% python3 -q
>>> import numpy as np
>>> import numpy.linalg as la
>>> np.set_printoptions(precision=1, suppress=True, linewidth=200, sign=" ")
>>> E = np.load("out10.npy")
>>> E
array([[ 25,  -5,  25, -15,   5],
       [ -5,  10,  -2,   3,  -7],
       [ 25,  -2,  26, -15,   3],
       [-15,   3, -15,   9,  -3],
       [  5,  -7,   3,  -3,   5]])
>>> # rows and columns are dependent
>>> vals, V = la.eigh(E)
>>> print((vals > 1e-8).sum(), (vals < -1e-8).sum())
2 0
>>> la.eigvalsh(E + -1 * np.eye(5))
array([-1., -1., -1., 13., 60.])
>>> print(np.abs(V[:, -1]).round(6).argmax())
0
>>> print(np.round(V.T @ V, 1) + 0)
[[ 1.  0.  0.  0.  0.]
 [ 0.  1.  0.  0.  0.]
 [ 0.  0.  1.  0.  0.]
 [ 0.  0.  0.  1.  0.]
 [ 0.  0.  0.  0.  1.]]
>>> round(vals.sum(), 1), np.trace(E)
(np.float64(75.0), np.int64(75))
>>> np.unique(vals.round(6) + 0, return_counts=True)[1]
array([ 3,  1,  1])
>>> V @ np.diag(vals) @ V.T
array([[ 25.,  -5.,  25., -15.,   5.],
       [ -5.,  10.,  -2.,   3.,  -7.],
       [ 25.,  -2.,  26., -15.,   3.],
       [-15.,   3., -15.,   9.,  -3.],
       [  5.,  -7.,   3.,  -3.,   5.]])
>>> vals.round(1) + 0
array([  0.,   0.,   0.,  14.,  61.])
>>> vals, V = la.eigh(E)
>>> vec = np.array([1, -2, 1, 3, -1])
>>> round(float(vec @ E @ vec / (vec @ vec)), 1), np.round(vals[0], 1), round(float(vals[-1]), 1)
(0.8, np.float64(-0.0), 61.0)
>>> (np.sign(V[:, -1].round(6)) == np.sign(V[0, -1].round(6))).astype(int)
array([ 1,  0,  1,  0,  1])
>>> V * np.maximum(vals, 0) @ V.T
array([[ 25.,  -5.,  25., -15.,   5.],
       [ -5.,  10.,  -2.,   3.,  -7.],
       [ 25.,  -2.,  26., -15.,   3.],
       [-15.,   3., -15.,   9.,  -3.],
       [  5.,  -7.,   3.,  -3.,   5.]])
>>> vec @ E @ vec
np.int64(13)
>>> other = E / np.sqrt((E ** 2).mean(axis=1, keepdims=True))
>>> la.matrix_rank(other) == la.matrix_rank(E)
np.True_
>>> feats = np.load("sample12.npy")
>>> print(feats)
[[ 0  2  3  1  1]
 [ 0  0 -2  3  2]
 [ 0  0  0 -2  1]
 [ 0  0  0  0  2]
 [ 0  0  0  0  0]]
>>> # looks like rank 4
>>> [round(float(x), 1) for x in la.svd(feats, compute_uv=False)[:3]]
[4.4, 3.9, 2.6]
>>> round(la.norm(feats, 2) / la.norm(feats), 1)
np.float64(0.7)
>>> U, sigma, vt = la.svd(feats)
>>> V = vt[:(sigma > 1e-8).sum()]
>>> rng = np.random.default_rng(36)
>>> vec = feats[3] + -1 * feats[4] + rng.integers(2) * np.eye(5)[3]
>>> vec
array([ 0.,  0.,  0.,  0.,  2.])
>>> np.round(V.T @ V, 1) + 0
array([[ 0.,  0.,  0.,  0.,  0.],
       [ 0.,  1.,  0.,  0.,  0.],
       [ 0.,  0.,  1.,  0.,  0.],
       [ 0.,  0.,  0.,  1.,  0.],
       [ 0.,  0.,  0.,  0.,  1.]])
>>> print(la.matrix_rank(np.vstack([feats, vec])))
4
>>> print(np.allclose(V.T @ V @ vec, vec))
True
>>> r = la.matrix_rank(feats)
>>> r
np.int64(4)
>>> N = la.svd(feats)[2][r:].T
>>> print(la.matrix_rank(feats.T @ feats), la.matrix_rank(feats @ feats.T))
4 4
>>> print(np.allclose(feats @ N, 0))
True
>>> [int(la.matrix_rank(feats[:, :j + 1])) for j in range(5)]
[0, 1, 2, 3, 4]
>>> [int(la.matrix_rank(np.delete(feats, i, axis=0))) for i in range(5)]
[3, 3, 3, 3, 4]
>>> N @ N.T
array([[ 1.,  0.,  0.,  0.,  0.],
       [ 0.,  0.,  0.,  0.,  0.],
       [ 0.,  0.,  0.,  0.,  0.],
       [ 0.,  0.,  0.,  0.,  0.],
       [ 0.,  0.,  0.,  0.,  0.]])
>>> print(N.shape)
(5, 1)
>>> arr = np.load("w.npy")
>>> arr.round(1) + 0
array([[-3.5,  2. ,  1.4,  0.9, -1.6, -2. , -1.3,  1.3, -2.3, -2.2, -1.1],
       [ 2. , -1.6,  0.6, -3. , -0.6, -1.7,  1. ,  0.6,  1.1,  0.2,  0.7],
       [ 1.4,  0.6, -1.9,  0.1,  0.6, -1.1,  1.9, -1.9,  0.4, -0.9, -0.1],
       [ 0.9, -3. ,  0.1, -2. ,  1.7, -0.6, -0.1,  1.1, -1.5, -0.4,  0.2],
       [-1.6, -0.6,  0.6,  1.7, -2.1,  0. ,  0.9,  1.7,  1.2,  2.1,  0.3],
       [-2. , -1.7, -1.1, -0.6,  0. ,  0.6, -1. ,  0.1,  0.1, -1.5, -0.4],
       [-1.3,  1. ,  1.9, -0.1,  0.9, -1. , -1.3,  0.9, -0.1, -1.6, -0.5],
       [ 1.3,  0.6, -1.9,  1.1,  1.7,  0.1,  0.9, -2.1, -0.8, -0.3, -0.8],
       [-2.3,  1.1,  0.4, -1.5,  1.2,  0.1, -0.1, -0.8,  1.7, -1.5, -0.8],
       [-2.2,  0.2, -0.9, -0.4,  2.1, -1.5, -1.6, -0.3, -1.5, -2.2, -1.8],
       [-1.1,  0.7, -0.1,  0.2,  0.3, -0.4, -0.5, -0.8, -0.8, -1.8, -1.6]])
>>> # rows and columns are dependent
>>> np.all(la.eigvalsh(arr) > 0)
np.False_
>>> U, sigma, vt = la.svd(arr)
>>> np.argmax(sigma[:-1] / (sigma[1:] + 1e-6)) + 1
np.int64(10)
>>> sigma.round(1) + 0
array([ 9.,  7.,  6.,  4.,  4.,  3.,  2.,  1.,  1.,  1.,  0.])
>>> other = U[:, :10] @ np.diag(sigma[:10]) @ vt[:10]
>>> print(other.round(1) + 0)
[[-3.5  2.   1.4  0.9 -1.6 -2.  -1.3  1.3 -2.3 -2.2 -1.1]
 [ 2.  -1.6  0.6 -3.  -0.6 -1.7  1.   0.6  1.1  0.2  0.7]
 [ 1.4  0.6 -1.9  0.1  0.6 -1.1  1.9 -1.9  0.4 -0.9 -0.1]
 [ 0.9 -3.   0.1 -2.   1.7 -0.6 -0.1  1.1 -1.5 -0.4  0.2]
 [-1.6 -0.6  0.6  1.7 -2.1  0.   0.9  1.7  1.2  2.1  0.3]
 [-2.  -1.7 -1.1 -0.6  0.   0.6 -1.   0.1  0.1 -1.5 -0.4]
 [-1.3  1.   1.9 -0.1  0.9 -1.  -1.3  0.9 -0.1 -1.6 -0.5]
 [ 1.3  0.6 -1.9  1.1  1.7  0.1  0.9 -2.1 -0.8 -0.3 -0.8]
 [-2.3  1.1  0.4 -1.5  1.2  0.1 -0.1 -0.8  1.7 -1.5 -0.8]
 [-2.2  0.2 -0.9 -0.4  2.1 -1.5 -1.6 -0.3 -1.5 -2.2 -1.8]
 [-1.1  0.7 -0.1  0.2  0.3 -0.4 -0.5 -0.8 -0.8 -1.8 -1.6]]
>>> round(la.norm(arr - other, 2), 1), round(sigma[10], 1)
(np.float64(0.0), np.float64(0.0))
>>> la.matrix_rank(other)
np.int64(10)
>>> vals, V = la.eigvalsh(arr)
Traceback (most recent call last):
  File "<python-input-56>", line 1, in <module>
    vals, V = la.eigvalsh(arr)
    ^^^^^^^
ValueError: too many values to unpack (expected 2)
>>> vals, V = la.eigh(arr)
>>> vals.round(1) + 0
array([-9., -7., -6., -3., -1., -1.,  0.,  1.,  2.,  4.,  4.])
>>> np.round(V.T @ arr @ V, 1) + 0
array([[-9.,  0.,  0.,  0.,  0.,  0.,  0.,  0.,  0.,  0.,  0.],
       [ 0., -7.,  0.,  0.,  0.,  0.,  0.,  0.,  0.,  0.,  0.],
       [ 0.,  0., -6.,  0.,  0.,  0.,  0.,  0.,  0.,  0.,  0.],
       [ 0.,  0.,  0., -3.,  0.,  0.,  0.,  0.,  0.,  0.,  0.],
       [ 0.,  0.,  0.,  0., -1.,  0.,  0.,  0.,  0.,  0.,  0.],
       [ 0.,  0.,  0.,  0.,  0., -1.,  0.,  0.,  0.,  0.,  0.],
       [ 0.,  0.,  0.,  0.,  0.,  0.,  0.,  0.,  0.,  0.,  0.],
       [ 0.,  0.,  0.,  0.,  0.,  0.,  0.,  1.,  0.,  0.,  0.],
       [ 0.,  0.,  0.,  0.,  0.,  0.,  0.,  0.,  2.,  0.,  0.],
       [ 0.,  0.,  0.,  0.,  0.,  0.,  0.,  0.,  0.,  4.,  0.],
       [ 0.,  0.,  0.,  0.,  0.,  0.,  0.,  0.,  0.,  0.,  4.]])
>>> la.eigvalsh(arr + 4 * np.eye(11))
array([-5., -3., -2.,  1.,  3.,  3.,  4.,  5.,  6.,  8.,  8.])
>>> (vals > 1e-8).sum(), (vals < -1e-8).sum()
(np.int64(4), np.int64(6))
>>> np.unique(vals.round(6) + 0, return_counts=True)[1]
array([ 1,  1,  1,  1,  2,  1,  1,  1,  2])
>>> K = np.load("dump.npy")
>>> print(K)
[[-6 -1 -2 -1  4  6  6 -5 -1 -5  5]
 [ 0 -5 -3  3  0  4 -3 -1 -8 -3  4]
 [ 0  0 -1 -4 -7 -3 -4  8  5  1  7]
 [ 0  0  0  7 -2  1  9  2 -5  0 -1]
 [ 0  0  0  0  5  3 -2  0  5  9 -2]
 [ 0  0  0  0  0 -6 -3  8 -1  3 -8]
 [ 0  0  0  0  0  0  8  3  1 -3  8]
 [ 0  0  0  0  0  0  0  2 -3  9  2]
 [ 0  0  0  0  0  0  0  0  9  2 -8]
 [ 0  0  0  0  0  0  0  0  0  4 -1]
 [ 0  0  0  0  0  0  0  0  0  0 -6]]
>>> other = la.invert(K)
Traceback (most recent call last):
  File "<python-input-65>", line 1, in <module>
    other = la.invert(K)
            ^^^^^^^^^
AttributeError: module 'numpy.linalg' has no attribute 'invert'
>>> other = la.inv(K)
>>> np.round(la.slogdet(K)[0], 1)
np.float64(-1.0)
>>> other.round(1) + 0
array([[ -0.2,   0. ,   0.2,   0.1,   0.5,   0. ,   0.3,  -1.9,  -1. ,   3.5,   0.5],
       [  0. ,  -0.2,   0.6,   0.4,   1. ,   0.1,   0. ,  -3.6,  -2. ,   6.4,   0.5],
       [  0. ,   0. ,  -1. ,  -0.6,  -1.6,  -0.4,  -0.4,   6.8,   3.4, -13.2,  -0.6],
       [  0. ,   0. ,   0. ,   0.1,   0.1,   0.1,  -0.1,  -0.2,   0. ,   0.1,  -0.4],
       [  0. ,   0. ,   0. ,   0. ,   0.2,   0.1,   0.1,  -0.5,  -0.3,   0.9,   0. ],
       [  0. ,   0. ,   0. ,   0. ,   0. ,  -0.2,  -0.1,   0.8,   0.2,  -1.8,   0.4],
       [  0. ,   0. ,   0. ,   0. ,   0. ,   0. ,   0.1,  -0.2,  -0.1,   0.6,   0.1],
       [  0. ,   0. ,   0. ,   0. ,   0. ,   0. ,   0. ,   0.5,   0.2,  -1.2,   0.1],
       [  0. ,   0. ,   0. ,   0. ,   0. ,   0. ,   0. ,   0. ,   0.1,  -0.1,  -0.1],
       [  0. ,   0. ,   0. ,   0. ,   0. ,   0. ,   0. ,   0. ,   0. ,   0.2,   0. ],
       [  0. ,   0. ,   0. ,   0. ,   0. ,   0. ,   0. ,   0. ,   0. ,   0. ,  -0.2]])
>>> np.round(np.abs(la.svd(K)[2][-1]), 1) + 0
array([ 0.2,  0.4,  0.9,  0. ,  0.1,  0.1,  0. ,  0.1,  0. ,  0. ,  0. ])
>>> la.cond(K) > 100
np.True_
>>> J = np.load("x.npy")
>>> J
array([[ 0,  1,  1],
       [ 1,  0,  1],
       [ 2,  1,  1]])
>>> cov = J.T @ J
>>> (J @ J.T).shape
(3, 3)
>>> la.matrix_rank(cov)
np.int64(3)
>>> print(np.trace(cov), (J ** 2).sum())
10 10
>>> vec = np.array([3, 1, 0])
>>> y = J @ vec
>>> y
array([ 1,  3,  7])
>>> la.solve(J, y)
array([ 3.,  1.,  0.])
>>> la.solve(J, J[:, 0])
array([ 1.,  0.,  0.])
>>> la.solve(J.T, J[0])
array([ 1.,  0., -0.])
>>> la.solve(J, y + J[:, 1])
array([ 3.,  2.,  0.])
>>> la.solve(J, 3 * y)
array([ 9.,  3.,  0.])
>>> u = np.array([2, -2, -5])
>>> np.convolve(J[2], u)
array([  4,  -2, -10,  -7,  -5])
>>> np.correlate(J[2], J[1], "full")
array([ 2,  1,  3,  1,  1])
>>> O = J.astype(float).copy()
>>> for j in range(3):
...     O[:, j] -= O[:, :j] @ (O[:, :j].T @ O[:, j])
...     O[:, j] /= la.norm(O[:, j])
... 
>>> print(np.round(O.T @ O, 1) + 0)
[[ 1.  0.  0.]
 [ 0.  1.  0.]
 [ 0.  0.  1.]]
>>> np.round(O.T @ J, 1) + 0
array([[ 2.2,  0.9,  1.3],
       [ 0. ,  1.1,  0.7],
       [ 0. ,  0. ,  0.8]])
>>> J @ J
array([[ 3,  1,  2],
       [ 2,  2,  2],
       [ 3,  3,  4]])
>>> print(np.sort(np.abs(la.eigvals(J))))
[ 0.7  1.   2.7]
>>> (J + J.T) / 2
array([[ 0. ,  1. ,  1.5],
       [ 1. ,  0. ,  1. ],
       [ 1.5,  1. ,  1. ]])
>>> np.allclose(J @ J.T, J.T @ J)
False
>>> np.trace(J)
np.int64(1)
>>> np.round(np.abs(la.eigvals(J)).max(), 1)
np.float64(2.7)
>>> la.matrix_power(J, 3)
array([[  5,   5,   6],
       [  6,   4,   6],
       [ 11,   7,  10]])
>>> round(float(la.det(J)), 1)
2.0
>>> (J - J.T) / 2
array([[ 0. ,  0. , -0.5],
       [ 0. ,  0. ,  0. ],
       [ 0.5,  0. ,  0. ]])
>>> u = np.array([6, 3, 8, 0, 3, 2, 6])
>>> M = u[np.abs(np.subtract.outer(np.arange(7), np.arange(7)))]
>>> M
array([[ 6,  3,  8,  0,  3,  2,  6],
       [ 3,  6,  3,  8,  0,  3,  2],
       [ 8,  3,  6,  3,  8,  0,  3],
       [ 0,  8,  3,  6,  3,  8,  0],
       [ 3,  0,  8,  3,  6,  3,  8],
       [ 2,  3,  0,  8,  3,  6,  3],
       [ 6,  2,  3,  0,  8,  3,  6]])
>>> # symmetric
>>> vals, V = la.eigh(M)
>>> vec = np.array([-5, 2, 5, -4, -5, -5, -3])
>>> print(la.eigvalsh(M[1:, 1:]))
[-5.7 -3.7  2.1  5.4 13.3 24.6]
>>> vec @ M @ vec
np.int64(902)
>>> round(vec @ M @ vec / (vec @ vec), 1), round(vals[0], 1), round(vals[-1], 1)
(np.float64(7.0), np.float64(-6.4), np.float64(28.3))
>>> V * np.maximum(vals, 0) @ V.T
array([[ 7.4,  2.8,  6.3,  0.9,  4.3,  1.1,  5.2],
       [ 2.8,  7.1,  2.9,  6.4,  0.9,  3.9,  1.1],
       [ 6.3,  2.9,  8.2,  2.4,  6.2,  0.9,  4.3],
       [ 0.9,  6.4,  2.4,  8.6,  2.4,  6.4,  0.9],
       [ 4.3,  0.9,  6.2,  2.4,  8.2,  2.9,  6.3],
       [ 1.1,  3.9,  0.9,  6.4,  2.9,  7.1,  2.8],
       [ 5.2,  1.1,  4.3,  0.9,  6.3,  2.8,  7.4]])
>>> data = np.loadtxt("test17.csv", delimiter=",")
>>> data
array([[ 1.,  0.,  0.,  0.],
       [ 3.,  1.,  0.,  0.],
       [ 1.,  1.,  1.,  0.],
       [ 3.,  3.,  3.,  1.]])
>>> # triangular, det is the product of the diagonal
>>> U, sigma, vt = la.svd(data, full_matrices=False)
>>> print((sigma > 1e-8).sum())
4
>>> np.round(U.T @ data @ vt.T, 1) + 0
array([[ 6.1,  0. ,  0. ,  0. ],
       [ 0. ,  2.1,  0. ,  0. ],
       [ 0. ,  0. ,  0.3,  0. ],
       [ 0. ,  0. ,  0. ,  0.2]])
>>> np.round(np.sqrt((sigma ** 2).sum()), 1), round(la.norm(data), 1)
(np.float64(6.5), np.float64(6.5))
>>> U.shape, sigma.shape, vt.shape
((4, 4), (4,), (4, 4))
